$ ipython --no-banner

In [1]: import numpy as np

In [2]: from numpy import linalg as LA

In [3]: np.set_printoptions(precision=2, suppress=True, linewidth=120)

In [4]: rnd = lambda a: np.round(a, 2) + 0

In [5]: K = np.load("m.npy")

In [6]: K
Out[6]: 
array([[  0.19,   0.06,  -0.41],
       [  0.48,   0.66,   0.98],
       [ -0.06,   0.11,  -0.48],
       [ -3.42,  -4.1 ,  -4.4 ],
       [  2.21,   3.48,   2.94],
       [  1.51,   1.67,   2.42],
       [  0.01,  -0.14,   0.12],
       [ -4.44,  -5.6 ,  -5.81],
       [ -6.57,  -8.75,  -8.7 ],
       [  3.78,   4.74,   4.55],
       [  1.54,   2.67,   2.18],
       [ -0.59,  -1.16,  -1.37],
       [ -7.62, -10.41, -10.28],
       [ -0.5 ,  -1.35,  -1.  ],
       [ -2.07,  -3.23,  -2.98],
       [ -1.98,  -3.09,  -3.31]])

In [7]: w1 = np.array([[-5, 5, 4, 6], [8, 3, 5, -9], [1, 6, 3, 5]])

In [8]: coef = np.array([-3, -2, 3, 3])

In [9]: act = np.maximum(K @ w1 + coef, 0)

In [10]: LA.matrix_rank(act)
Out[10]: np.int64(4)

In [11]: C = np.array([[0, 0], [0, -1], [0, 2], [2, -1]])

In [12]: w1 @ C
Out[12]: 
array([[ 12,  -3],
       [-18,  16],
       [ 10,  -5]])

In [13]: (act @ C).round(6).argmax(axis=1)
Out[13]: array([1, 0, 1, 0, 1, 0, 0, 0, 0, 1, 1, 0, 0, 0, 0, 0])

In [14]: F = np.load("out0.npy")

In [15]: F
Out[15]: 
array([[-0.98, -5.  , -2.  , -4.  ],
       [ 5.  , -3.98,  1.  , -3.  ],
       [-3.  , -5.  , -4.98, -3.  ],
       [-1.  , -5.  , -2.  , -3.98]])

In [16]: np.argsort(-LA.norm(F, axis=0).round(6), kind="stable")[:3]
Out[16]: array([1, 3, 0])
